% python3 -q
>>> import numpy as np
>>> from numpy import linalg as LA
>>> np.set_printoptions(suppress=True, linewidth=120)
>>> def rd(a):
...     return np.round(a, 4) + 0
... 
>>> u = np.array([1, -1, -2, 2, 2, 0, -2, -2, 1, -2, 2]) + 0.5
>>> m1 = np.eye(11) - 2 * np.outer(u, u) / (u @ u)
>>> rd(m1)
array([[ 0.8626,  0.0458,  0.1374, -0.229 , -0.229 , -0.0458,  0.1374,  0.1374, -0.1374,  0.1374, -0.229 ],
       [ 0.0458,  0.9847, -0.0458,  0.0763,  0.0763,  0.0153, -0.0458, -0.0458,  0.0458, -0.0458,  0.0763],
       [ 0.1374, -0.0458,  0.8626,  0.229 ,  0.229 ,  0.0458, -0.1374, -0.1374,  0.1374, -0.1374,  0.229 ],
       [-0.229 ,  0.0763,  0.229 ,  0.6183, -0.3817, -0.0763,  0.229 ,  0.229 , -0.229 ,  0.229 , -0.3817],
       [-0.229 ,  0.0763,  0.229 , -0.3817,  0.6183, -0.0763,  0.229 ,  0.229 , -0.229 ,  0.229 , -0.3817],
       [-0.0458,  0.0153,  0.0458, -0.0763, -0.0763,  0.9847,  0.0458,  0.0458, -0.0458,  0.0458, -0.0763],
       [ 0.1374, -0.0458, -0.1374,  0.229 ,  0.229 ,  0.0458,  0.8626, -0.1374,  0.1374, -0.1374,  0.229 ],
       [ 0.1374, -0.0458, -0.1374,  0.229 ,  0.229 ,  0.0458, -0.1374,  0.8626,  0.1374, -0.1374,  0.229 ],
       [-0.1374,  0.0458,  0.1374, -0.229 , -0.229 , -0.0458,  0.1374,  0.1374,  0.8626,  0.1374, -0.229 ],
       [ 0.1374, -0.0458, -0.1374,  0.229 ,  0.229 ,  0.0458, -0.1374, -0.1374,  0.1374,  0.8626,  0.229 ],
       [-0.229 ,  0.0763,  0.229 , -0.3817, -0.3817, -0.0763,  0.229 ,  0.229 , -0.229 ,  0.229 ,  0.6183]])
>>> # symmetric
>>> B = LA.inv(m1)
>>> rd(LA.inv(B))
array([[ 0.8626,  0.0458,  0.1374, -0.229 , -0.229 , -0.0458,  0.1374,  0.1374, -0.1374,  0.1374, -0.229 ],
       [ 0.0458,  0.9847, -0.0458,  0.0763,  0.0763,  0.0153, -0.0458, -0.0458,  0.0458, -0.0458,  0.0763],
       [ 0.1374, -0.0458,  0.8626,  0.229 ,  0.229 ,  0.0458, -0.1374, -0.1374,  0.1374, -0.1374,  0.229 ],
       [-0.229 ,  0.0763,  0.229 ,  0.6183, -0.3817, -0.0763,  0.229 ,  0.229 , -0.229 ,  0.229 , -0.3817],
       [-0.229 ,  0.0763,  0.229 , -0.3817,  0.6183, -0.0763,  0.229 ,  0.229 , -0.229 ,  0.229 , -0.3817],
       [-0.0458,  0.0153,  0.0458, -0.0763, -0.0763,  0.9847,  0.0458,  0.0458, -0.0458,  0.0458, -0.0763],
       [ 0.1374, -0.0458, -0.1374,  0.229 ,  0.229 ,  0.0458,  0.8626, -0.1374,  0.1374, -0.1374,  0.229 ],
       [ 0.1374, -0.0458, -0.1374,  0.229 ,  0.229 ,  0.0458, -0.1374,  0.8626,  0.1374, -0.1374,  0.229 ],
       [-0.1374,  0.0458,  0.1374, -0.229 , -0.229 , -0.0458,  0.1374,  0.1374,  0.8626,  0.1374, -0.229 ],
       [ 0.1374, -0.0458, -0.1374,  0.229 ,  0.229 ,  0.0458, -0.1374, -0.1374,  0.1374,  0.8626,  0.229 ],
       [-0.229 ,  0.0763,  0.229 , -0.3817, -0.3817, -0.0763,  0.229 ,  0.229 , -0.229 ,  0.229 ,  0.6183]])
>>> (np.abs(B) > 1e-9).astype(int)
array([[1, 1, 1, 1, 1, 1, 1, 1, 1, 1, 1],
       [1, 1, 1, 1, 1, 1, 1, 1, 1, 1, 1],
       [1, 1, 1, 1, 1, 1, 1, 1, 1, 1, 1],
       [1, 1, 1, 1, 1, 1, 1, 1, 1, 1, 1],
       [1, 1, 1, 1, 1, 1, 1, 1, 1, 1, 1],
       [1, 1, 1, 1, 1, 1, 1, 1, 1, 1, 1],
       [1, 1, 1, 1, 1, 1, 1, 1, 1, 1, 1],
       [1, 1, 1, 1, 1, 1, 1, 1, 1, 1, 1],
       [1, 1, 1, 1, 1, 1, 1, 1, 1, 1, 1],
       [1, 1, 1, 1, 1, 1, 1, 1, 1, 1, 1],
       [1, 1, 1, 1, 1, 1, 1, 1, 1, 1, 1]])
>>> rd(LA.det(m1) * B)
array([[-0.8626, -0.0458, -0.1374,  0.229 ,  0.229 ,  0.0458, -0.1374, -0.1374,  0.1374, -0.1374,  0.229 ],
       [-0.0458, -0.9847,  0.0458, -0.0763, -0.0763, -0.0153,  0.0458,  0.0458, -0.0458,  0.0458, -0.0763],
       [-0.1374,  0.0458, -0.8626, -0.229 , -0.229 , -0.0458,  0.1374,  0.1374, -0.1374,  0.1374, -0.229 ],
       [ 0.229 , -0.0763, -0.229 , -0.6183,  0.3817,  0.0763, -0.229 , -0.229 ,  0.229 , -0.229 ,  0.3817],
       [ 0.229 , -0.0763, -0.229 ,  0.3817, -0.6183,  0.0763, -0.229 , -0.229 ,  0.229 , -0.229 ,  0.3817],
       [ 0.0458, -0.0153, -0.0458,  0.0763,  0.0763, -0.9847, -0.0458, -0.0458,  0.0458, -0.0458,  0.0763],
       [-0.1374,  0.0458,  0.1374, -0.229 , -0.229 , -0.0458, -0.8626,  0.1374, -0.1374,  0.1374, -0.229 ],
       [-0.1374,  0.0458,  0.1374, -0.229 , -0.229 , -0.0458,  0.1374, -0.8626, -0.1374,  0.1374, -0.229 ],
       [ 0.1374, -0.0458, -0.1374,  0.229 ,  0.229 ,  0.0458, -0.1374, -0.1374, -0.8626, -0.1374,  0.229 ],
       [-0.1374,  0.0458,  0.1374, -0.229 , -0.229 , -0.0458,  0.1374,  0.1374, -0.1374, -0.8626, -0.229 ],
       [ 0.229 , -0.0763, -0.229 ,  0.3817,  0.3817,  0.0763, -0.229 , -0.229 ,  0.229 , -0.229 , -0.6183]])
>>> rd(LA.slogdet(m1)[0])
np.float64(-1.0)
>>> rd(m1.T @ m1)
array([[1., 0., 0., 0., 0., 0., 0., 0., 0., 0., 0.],
       [0., 1., 0., 0., 0., 0., 0., 0., 0., 0., 0.],
       [0., 0., 1., 0., 0., 0., 0., 0., 0., 0., 0.],
       [0., 0., 0., 1., 0., 0., 0., 0., 0., 0., 0.],
       [0., 0., 0., 0., 1., 0., 0., 0., 0., 0., 0.],
       [0., 0., 0., 0., 0., 1., 0., 0., 0., 0., 0.],
       [0., 0., 0., 0., 0., 0., 1., 0., 0., 0., 0.],
       [0., 0., 0., 0., 0., 0., 0., 1., 0., 0., 0.],
       [0., 0., 0., 0., 0., 0., 0., 0., 1., 0., 0.],
       [0., 0., 0., 0., 0., 0., 0., 0., 0., 1., 0.],
       [0., 0., 0., 0., 0., 0., 0., 0., 0., 0., 1.]])
>>> rd(LA.svd(m1, compute_uv=False))
array([1., 1., 1., 1., 1., 1., 1., 1., 1., 1., 1.])
>>> rd(LA.pinv(m1))
array([[ 0.8626,  0.0458,  0.1374, -0.229 , -0.229 , -0.0458,  0.1374,  0.1374, -0.1374,  0.1374, -0.229 ],
       [ 0.0458,  0.9847, -0.0458,  0.0763,  0.0763,  0.0153, -0.0458, -0.0458,  0.0458, -0.0458,  0.0763],
       [ 0.1374, -0.0458,  0.8626,  0.229 ,  0.229 ,  0.0458, -0.1374, -0.1374,  0.1374, -0.1374,  0.229 ],
       [-0.229 ,  0.0763,  0.229 ,  0.6183, -0.3817, -0.0763,  0.229 ,  0.229 , -0.229 ,  0.229 , -0.3817],
       [-0.229 ,  0.0763,  0.229 , -0.3817,  0.6183, -0.0763,  0.229 ,  0.229 , -0.229 ,  0.229 , -0.3817],
       [-0.0458,  0.0153,  0.0458, -0.0763, -0.0763,  0.9847,  0.0458,  0.0458, -0.0458,  0.0458, -0.0763],
       [ 0.1374, -0.0458, -0.1374,  0.229 ,  0.229 ,  0.0458,  0.8626, -0.1374,  0.1374, -0.1374,  0.229 ],
       [ 0.1374, -0.0458, -0.1374,  0.229 ,  0.229 ,  0.0458, -0.1374,  0.8626,  0.1374, -0.1374,  0.229 ],
       [-0.1374,  0.0458,  0.1374, -0.229 , -0.229 , -0.0458,  0.1374,  0.1374,  0.8626,  0.1374, -0.229 ],
       [ 0.1374, -0.0458, -0.1374,  0.229 ,  0.229 ,  0.0458, -0.1374, -0.1374,  0.1374,  0.8626,  0.229 ],
       [-0.229 ,  0.0763,  0.229 , -0.3817, -0.3817, -0.0763,  0.229 ,  0.229 , -0.229 ,  0.229 ,  0.6183]])
>>> np.allclose(m1, m1.T)
True
>>> rd(np.abs(LA.eigvals(m1)).max())
np.float64(1.0)
>>> rd(LA.det(m1))
np.float64(-1.0)
>>> rd((m1 + m1.T) / 2)
array([[ 0.8626,  0.0458,  0.1374, -0.229 , -0.229 , -0.0458,  0.1374,  0.1374, -0.1374,  0.1374, -0.229 ],
       [ 0.0458,  0.9847, -0.0458,  0.0763,  0.0763,  0.0153, -0.0458, -0.0458,  0.0458, -0.0458,  0.0763],
       [ 0.1374, -0.0458,  0.8626,  0.229 ,  0.229 ,  0.0458, -0.1374, -0.1374,  0.1374, -0.1374,  0.229 ],
       [-0.229 ,  0.0763,  0.229 ,  0.6183, -0.3817, -0.0763,  0.229 ,  0.229 , -0.229 ,  0.229 , -0.3817],
       [-0.229 ,  0.0763,  0.229 , -0.3817,  0.6183, -0.0763,  0.229 ,  0.229 , -0.229 ,  0.229 , -0.3817],
       [-0.0458,  0.0153,  0.0458, -0.0763, -0.0763,  0.9847,  0.0458,  0.0458, -0.0458,  0.0458, -0.0763],
       [ 0.1374, -0.0458, -0.1374,  0.229 ,  0.229 ,  0.0458,  0.8626, -0.1374,  0.1374, -0.1374,  0.229 ],
       [ 0.1374, -0.0458, -0.1374,  0.229 ,  0.229 ,  0.0458, -0.1374,  0.8626,  0.1374, -0.1374,  0.229 ],
       [-0.1374,  0.0458,  0.1374, -0.229 , -0.229 , -0.0458,  0.1374,  0.1374,  0.8626,  0.1374, -0.229 ],
       [ 0.1374, -0.0458, -0.1374,  0.229 ,  0.229 ,  0.0458, -0.1374, -0.1374,  0.1374,  0.8626,  0.229 ],
       [-0.229 ,  0.0763,  0.229 , -0.3817, -0.3817, -0.0763,  0.229 ,  0.229 , -0.229 ,  0.229 ,  0.6183]])
>>> np.allclose(m1 @ m1.T, m1.T @ m1)
True
>>> rd(np.sort(np.abs(LA.eigvals(m1))))
array([1., 1., 1., 1., 1., 1., 1., 1., 1., 1., 1.])
>>> B = m1 / np.sqrt((m1 ** 2).mean(axis=1, keepdims=True))
>>> LA.matrix_rank(m1 - m1.mean(axis=1, keepdims=True))
np.int64(10)
>>> rd(LA.norm(B, axis=1))
array([3.3166, 3.3166, 3.3166, 3.3166, 3.3166, 3.3166, 3.3166, 3.3166, 3.3166, 3.3166, 3.3166])
>>> rng = np.random.default_rng(3671)
>>> lab = rng.permutation(11)
>>> lab
array([ 8,  5,  4,  3,  9,  0,  7,  2,  6, 10,  1])
>>> B = m1[lab][:, lab]
>>> rd(np.diag(B))
array([0.8626, 0.9847, 0.6183, 0.6183, 0.8626, 0.8626, 0.8626, 0.8626, 0.8626, 0.6183, 0.9847])
>>> rd(B)
array([[ 0.8626, -0.0458, -0.229 , -0.229 ,  0.1374, -0.1374,  0.1374,  0.1374,  0.1374, -0.229 ,  0.0458],
       [-0.0458,  0.9847, -0.0763, -0.0763,  0.0458, -0.0458,  0.0458,  0.0458,  0.0458, -0.0763,  0.0153],
       [-0.229 , -0.0763,  0.6183, -0.3817,  0.229 , -0.229 ,  0.229 ,  0.229 ,  0.229 , -0.3817,  0.0763],
       [-0.229 , -0.0763, -0.3817,  0.6183,  0.229 , -0.229 ,  0.229 ,  0.229 ,  0.229 , -0.3817,  0.0763],
       [ 0.1374,  0.0458,  0.229 ,  0.229 ,  0.8626,  0.1374, -0.1374, -0.1374, -0.1374,  0.229 , -0.0458],
       [-0.1374, -0.0458, -0.229 , -0.229 ,  0.1374,  0.8626,  0.1374,  0.1374,  0.1374, -0.229 ,  0.0458],
       [ 0.1374,  0.0458,  0.229 ,  0.229 , -0.1374,  0.1374,  0.8626, -0.1374, -0.1374,  0.229 , -0.0458],
       [ 0.1374,  0.0458,  0.229 ,  0.229 , -0.1374,  0.1374, -0.1374,  0.8626, -0.1374,  0.229 , -0.0458],
       [ 0.1374,  0.0458,  0.229 ,  0.229 , -0.1374,  0.1374, -0.1374, -0.1374,  0.8626,  0.229 , -0.0458],
       [-0.229 , -0.0763, -0.3817, -0.3817,  0.229 , -0.229 ,  0.229 ,  0.229 ,  0.229 ,  0.6183,  0.0763],
       [ 0.0458,  0.0153,  0.0763,  0.0763, -0.0458,  0.0458, -0.0458, -0.0458, -0.0458,  0.0763,  0.9847]])
>>> np.allclose(B, m1)
False
